In [1]: import numpy as np

In [2]: from numpy import linalg as LA

In [3]: np.set_printoptions(precision=2, suppress=True, linewidth=200, sign=" ")

In [4]: K = np.load("run12.npy")

In [5]: K
Out[5]: 
array([[ 0.5 ,  0.  ,  0.  ,  0.25,  0.25],
       [ 0.  ,  0.5 ,  0.5 ,  0.  ,  0.  ],
       [ 0.  ,  0.  ,  0.5 ,  0.25,  0.25],
       [ 0.5 ,  0.  ,  0.  ,  0.5 ,  0.  ],
       [ 0.  ,  0.  ,  0.  ,  0.  ,  1.  ]])

In [6]: # rows sum to 1

In [7]: rng = np.random.default_rng(75490)

In [8]: z = rng.permutation(5)

In [9]: z
Out[9]: array([ 2,  1,  3,  4,  0])

In [10]: other = K[z][:, z]

In [11]: np.allclose(other, K)
Out[11]: False

In [12]: round(float(LA.det(other)), 2), round(float(LA.det(K[z])), 2)
Out[12]: (0.03, -0.03)

In [13]: np.diag(other)
Out[13]: array([ 0.5,  0.5,  0.5,  1. ,  0.5])

In [14]: other
Out[14]: 
array([[ 0.5 ,  0.  ,  0.25,  0.25,  0.  ],
       [ 0.5 ,  0.5 ,  0.  ,  0.  ,  0.  ],
       [ 0.  ,  0.  ,  0.5 ,  0.  ,  0.5 ],
       [ 0.  ,  0.  ,  0.  ,  1.  ,  0.  ],
       [ 0.  ,  0.  ,  0.25,  0.25,  0.5 ]])

In [15]: Q, R = LA.qr(other)

In [16]: np.round(Q.T @ Q, 2) + 0
Out[16]: 
array([[ 1.,  0.,  0.,  0.,  0.],
       [ 0.,  1.,  0.,  0.,  0.],
       [ 0.,  0.,  1.,  0.,  0.],
       [ 0.,  0.,  0.,  1.,  0.],
       [ 0.,  0.,  0.,  0.,  1.]])

In [17]: Q
Out[17]: 
array([[-0.71, -0.71,  0.  ,  0.  ,  0.  ],
       [-0.71,  0.71,  0.  ,  0.  ,  0.  ],
       [-0.  , -0.  , -0.89,  0.1 , -0.44],
       [-0.  , -0.  , -0.  , -0.98, -0.22],
       [-0.  , -0.  , -0.45, -0.2 ,  0.87]])

In [18]: round(abs(R[0, 0]), 2), np.round(LA.norm(other[:, 0]), 2)
Out[18]: (np.float64(0.71), np.float64(0.71))

In [19]: r0 = np.array([8, 3])

In [20]: np.correlate(K[0], K[4], "full")
Out[20]: array([ 0.5 ,  0.  ,  0.  ,  0.25,  0.25,  0.  ,  0.  ,  0.  ,  0.  ])

In [21]: np.polyval(r0, K[0])
Out[21]: array([ 7.,  3.,  3.,  5.,  5.])

In [22]: M = np.load("sample19.npy")

In [23]: M
Out[23]: 
array([[ 0.01,  0.04,  0.01,  0.04,  0.04,  0.01,  0.04,  0.01,  0.04],
       [ 0.04,  0.19,  0.04,  0.19,  0.19,  0.04,  0.19,  0.04,  0.19],
       [ 0.01,  0.04,  0.01,  0.04,  0.04,  0.01,  0.04,  0.01,  0.04],
       [ 0.04,  0.19,  0.04,  0.19,  0.19,  0.04,  0.19,  0.04,  0.19],
       [ 0.04,  0.19,  0.04,  0.19,  0.19,  0.04,  0.19,  0.04,  0.19],
       [ 0.01,  0.04,  0.01,  0.04,  0.04,  0.01,  0.04,  0.01,  0.04],
       [ 0.04,  0.19,  0.04,  0.19,  0.19,  0.04,  0.19,  0.04,  0.19],
       [ 0.01,  0.04,  0.01,  0.04,  0.04,  0.01,  0.04,  0.01,  0.04],
       [ 0.04,  0.19,  0.04,  0.19,  0.19,  0.04,  0.19,  0.04,  0.19]])

In [24]: r = LA.matrix_rank(M)

In [25]: r
Out[25]: np.int64(1)

In [26]: N = LA.svd(M)[2][r:].T

In [27]: N @ N.T
Out[27]: 
array([[ 0.99, -0.04, -0.01, -0.04, -0.04, -0.01, -0.04, -0.01, -0.04],
       [-0.04,  0.81, -0.04, -0.19, -0.19, -0.04, -0.19, -0.04, -0.19],
       [-0.01, -0.04,  0.99, -0.04, -0.04, -0.01, -0.04, -0.01, -0.04],
       [-0.04, -0.19, -0.04,  0.81, -0.19, -0.04, -0.19, -0.04, -0.19],
       [-0.04, -0.19, -0.04, -0.19,  0.81, -0.04, -0.19, -0.04, -0.19],
       [-0.01, -0.04, -0.01, -0.04, -0.04,  0.99, -0.04, -0.01, -0.04],
       [-0.04, -0.19, -0.04, -0.19, -0.19, -0.04,  0.81, -0.04, -0.19],
       [-0.01, -0.04, -0.01, -0.04, -0.04, -0.01, -0.04,  0.99, -0.04],
       [-0.04, -0.19, -0.04, -0.19, -0.19, -0.04, -0.19, -0.04,  0.81]])

In [28]: N.shape
Out[28]: (9, 8)

In [29]: LA.matrix_rank(M.T @ M), LA.matrix_rank(M @ M.T)
Out[29]: (np.int64(1), np.int64(1))

In [30]: [int(LA.matrix_rank(M[:, :j + 1])) for j in range(9)]
Out[30]: [1, 1, 1, 1, 1, 1, 1, 1, 1]

In [31]: U, s, vt = LA.svd(M)

In [32]: vecs = vt[:(s > 1e-8).sum()]

In [33]: vec = M[0] + 4 * M[2] + rng.integers(2) * np.eye(9)[6]

In [34]: vec
Out[34]: array([ 0.04,  0.19,  0.04,  0.19,  0.19,  0.04,  1.19,  0.04,  0.19])

In [35]: LA.matrix_rank(np.vstack([M, vec]))
Out[35]: np.int64(2)

In [36]: W0 = np.eye(9, dtype=int)[rng.permutation(9)]

In [37]: W0
Out[37]: 
array([[ 0,  0,  0,  0,  1,  0,  0,  0,  0],
       [ 0,  0,  0,  0,  0,  0,  0,  0,  1],
       [ 0,  0,  0,  0,  0,  0,  0,  1,  0],
       [ 0,  0,  0,  1,  0,  0,  0,  0,  0],
       [ 0,  0,  0,  0,  0,  0,  1,  0,  0],
       [ 1,  0,  0,  0,  0,  0,  0,  0,  0],
       [ 0,  0,  1,  0,  0,  0,  0,  0,  0],
       [ 0,  0,  0,  0,  0,  1,  0,  0,  0],
       [ 0,  1,  0,  0,  0,  0,  0,  0,  0]])

In [38]: # row-stochastic, so 1 is an eigenvalue

In [39]: other = LA.inv(W0)

In [40]: LA.inv(other)
Out[40]: 
array([[ 0.,  0.,  0.,  0.,  1.,  0.,  0.,  0.,  0.],
       [ 0.,  0.,  0.,  0.,  0.,  0.,  0.,  0.,  1.],
       [ 0.,  0.,  0.,  0.,  0.,  0.,  0.,  1.,  0.],
       [ 0.,  0.,  0.,  1.,  0.,  0.,  0.,  0.,  0.],
       [ 0.,  0.,  0.,  0.,  0.,  0.,  1.,  0.,  0.],
       [ 1.,  0.,  0.,  0.,  0.,  0.,  0.,  0.,  0.],
       [ 0.,  0.,  1.,  0.,  0.,  0.,  0.,  0.,  0.],
       [ 0.,  0.,  0.,  0.,  0.,  1.,  0.,  0.,  0.],
       [ 0.,  1.,  0.,  0.,  0.,  0.,  0.,  0.,  0.]])

In [41]: W0 @ other
Out[41]: 
array([[ 1.,  0.,  0.,  0.,  0.,  0.,  0.,  0.,  0.],
       [ 0.,  1.,  0.,  0.,  0.,  0.,  0.,  0.,  0.],
       [ 0.,  0.,  1.,  0.,  0.,  0.,  0.,  0.,  0.],
       [ 0.,  0.,  0.,  1.,  0.,  0.,  0.,  0.,  0.],
       [ 0.,  0.,  0.,  0.,  1.,  0.,  0.,  0.,  0.],
       [ 0.,  0.,  0.,  0.,  0.,  1.,  0.,  0.,  0.],
       [ 0.,  0.,  0.,  0.,  0.,  0.,  1.,  0.,  0.],
       [ 0.,  0.,  0.,  0.,  0.,  0.,  0.,  1.,  0.],
       [ 0.,  0.,  0.,  0.,  0.,  0.,  0.,  0.,  1.]])

In [42]: LA.det(W0) * other
Out[42]: 
array([[ 0.,  0.,  0.,  0.,  0.,  1.,  0.,  0.,  0.],
       [ 0.,  0.,  0.,  0.,  0.,  0.,  0.,  0.,  1.],
       [ 0.,  0.,  0.,  0.,  0.,  0.,  1.,  0.,  0.],
       [ 0.,  0.,  0.,  1.,  0.,  0.,  0.,  0.,  0.],
       [ 1.,  0.,  0.,  0.,  0.,  0.,  0.,  0.,  0.],
       [ 0.,  0.,  0.,  0.,  0.,  0.,  0.,  1.,  0.],
       [ 0.,  0.,  0.,  0.,  1.,  0.,  0.,  0.,  0.],
       [ 0.,  0.,  1.,  0.,  0.,  0.,  0.,  0.,  0.],
       [ 0.,  1.,  0.,  0.,  0.,  0.,  0.,  0.,  0.]])

In [43]: round(LA.slogdet(W0)[0], 2)
Out[43]: np.float64(1.0)

In [44]: (np.abs(other) > 1e-9).astype(int)
Out[44]: 
array([[ 0,  0,  0,  0,  0,  1,  0,  0,  0],
       [ 0,  0,  0,  0,  0,  0,  0,  0,  1],
       [ 0,  0,  0,  0,  0,  0,  1,  0,  0],
       [ 0,  0,  0,  1,  0,  0,  0,  0,  0],
       [ 1,  0,  0,  0,  0,  0,  0,  0,  0],
       [ 0,  0,  0,  0,  0,  0,  0,  1,  0],
       [ 0,  0,  0,  0,  1,  0,  0,  0,  0],
       [ 0,  0,  1,  0,  0,  0,  0,  0,  0],
       [ 0,  1,  0,  0,  0,  0,  0,  0,  0]])

In [45]: other
Out[45]: 
array([[ 0.,  0.,  0.,  0.,  0.,  1.,  0.,  0.,  0.],
       [ 0.,  0.,  0.,  0.,  0.,  0.,  0.,  0.,  1.],
       [ 0.,  0.,  0.,  0.,  0.,  0.,  1.,  0.,  0.],
       [ 0.,  0.,  0.,  1.,  0.,  0.,  0.,  0.,  0.],
       [ 1.,  0.,  0.,  0.,  0.,  0.,  0.,  0.,  0.],
       [ 0.,  0.,  0.,  0.,  0.,  0.,  0.,  1.,  0.],
       [ 0.,  0.,  0.,  0.,  1.,  0.,  0.,  0.,  0.],
       [ 0.,  0.,  1.,  0.,  0.,  0.,  0.,  0.,  0.],
       [ 0.,  1.,  0.,  0.,  0.,  0.,  0.,  0.,  0.]])

In [46]: vec = np.array([2, 0, 2, 6, 8, 1, 6, 4, 7])

In [47]: 9 - LA.matrix_rank(W0 - np.eye(9), tol=1e-8)
Out[47]: np.int64(3)

In [48]: LA.inv(W0)
Out[48]: 
array([[ 0.,  0.,  0.,  0.,  0.,  1.,  0.,  0.,  0.],
       [ 0.,  0.,  0.,  0.,  0.,  0.,  0.,  0.,  1.],
       [ 0.,  0.,  0.,  0.,  0.,  0.,  1.,  0.,  0.],
       [ 0.,  0.,  0.,  1.,  0.,  0.,  0.,  0.,  0.],
       [ 1.,  0.,  0.,  0.,  0.,  0.,  0.,  0.,  0.],
       [ 0.,  0.,  0.,  0.,  0.,  0.,  0.,  1.,  0.],
       [ 0.,  0.,  0.,  0.,  1.,  0.,  0.,  0.,  0.],
       [ 0.,  0.,  1.,  0.,  0.,  0.,  0.,  0.,  0.],
       [ 0.,  1.,  0.,  0.,  0.,  0.,  0.,  0.,  0.]])

In [49]: vec = np.array([-5, 1, 3, -3, -2, 1, -3, -2, -5])

In [50]: target = W0 @ vec

In [51]: b, lr = np.zeros(9), 1 / LA.norm(W0, 2) ** 2

In [52]: for i in range(200):
    ...:     b -= lr * W0.T @ (W0 @ b - target)
    ...:     if i % 50 == 0: print(i, round(LA.norm(W0 @ b - target), 2))
    ...: 
0 0.0
50 0.0
100 0.0
150 0.0

In [53]: np.round(LA.cond(W0), 2)
Out[53]: np.float64(1.0)

In [54]: other = W0 + rng.integers(-2, 3, (9, 1)) @ rng.integers(-2, 3, (1, 9))

In [55]: other
Out[55]: 
array([[-1, -1,  0, -1, -1, -2,  0, -1, -1],
       [ 0,  0,  0,  0,  0,  0,  0,  0,  1],
       [ 1,  1,  0,  1,  2,  2,  0,  2,  1],
       [ 2,  2,  0,  3,  4,  4,  0,  2,  2],
       [-1, -1,  0, -1, -2, -2,  1, -1, -1],
       [-1, -2,  0, -2, -4, -4,  0, -2, -2],
       [-2, -2,  1, -2, -4, -4,  0, -2, -2],
       [ 2,  2,  0,  2,  4,  5,  0,  2,  2],
       [ 1,  2,  0,  1,  2,  2,  0,  1,  1]])

In [56]: np.round(LA.svd(other - W0, compute_uv=False), 2) + 0
Out[56]: array([ 16.12,   0.  ,   0.  ,   0.  ,   0.  ,   0.  ,   0.  ,   0.  ,   0.  ])

In [57]: F = np.loadtxt("mat.csv", delimiter=",")

In [58]: F
Out[58]: 
array([[-0.16,  1.64, -1.88,  1.53, -0.49,  0.44],
       [-0.97, -0.97,  1.13,  1.55, -0.99,  1.56],
       [-0.97, -2.03, -1.9 , -0.05,  0.58, -0.07],
       [-2.27,  0.58,  0.5 ,  0.14, -0.33, -1.77],
       [-0.49,  0.2 , -0.58, -1.87, -2.08,  0.77],
       [-1.3 ,  0.94,  0.15, -0.87,  1.73,  1.63]])

In [59]: U, s, vt = LA.svd(M)

In [60]: np.argmax(s[:-1] / (s[1:] + 1e-6)) + 1
Out[60]: np.int64(1)

In [61]: s.round(2) + 0
Out[61]: array([ 1.,  0.,  0.,  0.,  0.,  0.,  0.,  0.,  0.])

In [62]: other = U[:, :1] @ np.diag(s[:1]) @ vt[:1]

In [63]: LA.matrix_rank(other)
Out[63]: np.int64(1)

In [64]: other
Out[64]: 
array([[ 0.01,  0.04,  0.01,  0.04,  0.04,  0.01,  0.04,  0.01,  0.04],
       [ 0.04,  0.19,  0.04,  0.19,  0.19,  0.04,  0.19,  0.04,  0.19],
       [ 0.01,  0.04,  0.01,  0.04,  0.04,  0.01,  0.04,  0.01,  0.04],
       [ 0.04,  0.19,  0.04,  0.19,  0.19,  0.04,  0.19,  0.04,  0.19],
       [ 0.04,  0.19,  0.04,  0.19,  0.19,  0.04,  0.19,  0.04,  0.19],
       [ 0.01,  0.04,  0.01,  0.04,  0.04,  0.01,  0.04,  0.01,  0.04],
       [ 0.04,  0.19,  0.04,  0.19,  0.19,  0.04,  0.19,  0.04,  0.19],
       [ 0.01,  0.04,  0.01,  0.04,  0.04,  0.01,  0.04,  0.01,  0.04],
       [ 0.04,  0.19,  0.04,  0.19,  0.19,  0.04,  0.19,  0.04,  0.19]])

In [65]: vec = np.array([1, 3, 2, 1, 3, 3])

In [66]: a = np.maximum(F @ vec, 0)

In [67]: a
Out[67]: array([  2.35,   1.66,   0.  ,   0.  ,   0.  ,  11.04])

In [68]: np.maximum(F @ vec, 0) - np.maximum(-F @ vec, 0)
Out[68]: array([ 2.35,  1.66, -9.38, -5.67, -6.83, 11.04])

In [69]: F * (a > 1e-9)[:, None]
Out[69]: 
array([[-0.16,  1.64, -1.88,  1.53, -0.49,  0.44],
       [-0.97, -0.97,  1.13,  1.55, -0.99,  1.56],
       [-0.  , -0.  , -0.  , -0.  ,  0.  , -0.  ],
       [-0.  ,  0.  ,  0.  ,  0.  , -0.  , -0.  ],
       [-0.  ,  0.  , -0.  , -0.  , -0.  ,  0.  ],
       [-1.3 ,  0.94,  0.15, -0.87,  1.73,  1.63]])

In [70]: np.tanh(F @ vec)
Out[70]: array([ 0.98,  0.93, -1.  , -1.  , -1.  ,  1.  ])

In [71]: mat = np.load("layer14.npy")

In [72]: mat
Out[72]: 
array([[-0.28,  0.07, -0.08, -0.59],
       [-1.54, -1.95,  0.54,  0.78],
       [-0.24,  1.08,  2.08, -4.63],
       [-2.2 ,  0.8 , -0.05,  4.07],
       [ 2.32,  0.9 , -0.8 ,  9.98],
       [-0.99,  0.44, -1.39, -3.03],
       [-2.14,  0.18, -2.1 , -2.25],
       [-0.13, -0.58, -1.55, -2.15],
       [-0.63, -2.16,  0.13, -1.06],
       [-2.05, -1.91, -0.24, -1.08],
       [ 0.58, -1.65, -1.9 ,  4.71]])

In [73]: vec = np.array([0, 2, 0, 2])

In [74]: target = mat @ vec

In [75]: np.round(LA.lstsq(mat, target)[0], 2) + 0
Out[75]: array([ 0.,  2.,  0.,  2.])

In [76]: np.round(LA.solve(mat.T @ mat, mat.T @ target), 2) + 0
Out[76]: array([ 0.,  2.,  0.,  2.])

In [77]: target = target + 0.02 * rng.normal(size=11)

In [78]: target
Out[78]: array([-1.04, -2.35, -7.05,  9.74, 21.74, -5.15, -4.13, -5.47, -6.45, -5.96,  6.14])

In [79]: b, *_ = LA.lstsq(mat, target)

In [80]: [round(float(LA.norm(LA.solve(mat.T @ mat + lam * np.eye(4), mat.T @ target))), 2) for lam in (0, 1, 10, 100)]
Out[80]: [2.83, 2.73, 2.25, 1.33]

In [81]: b.round(2) + 0
Out[81]: array([ 0.,  2.,  0.,  2.])

In [82]: np.round(mat.T @ (target - mat @ b), 2) + 0
Out[82]: array([ 0.,  0.,  0.,  0.])
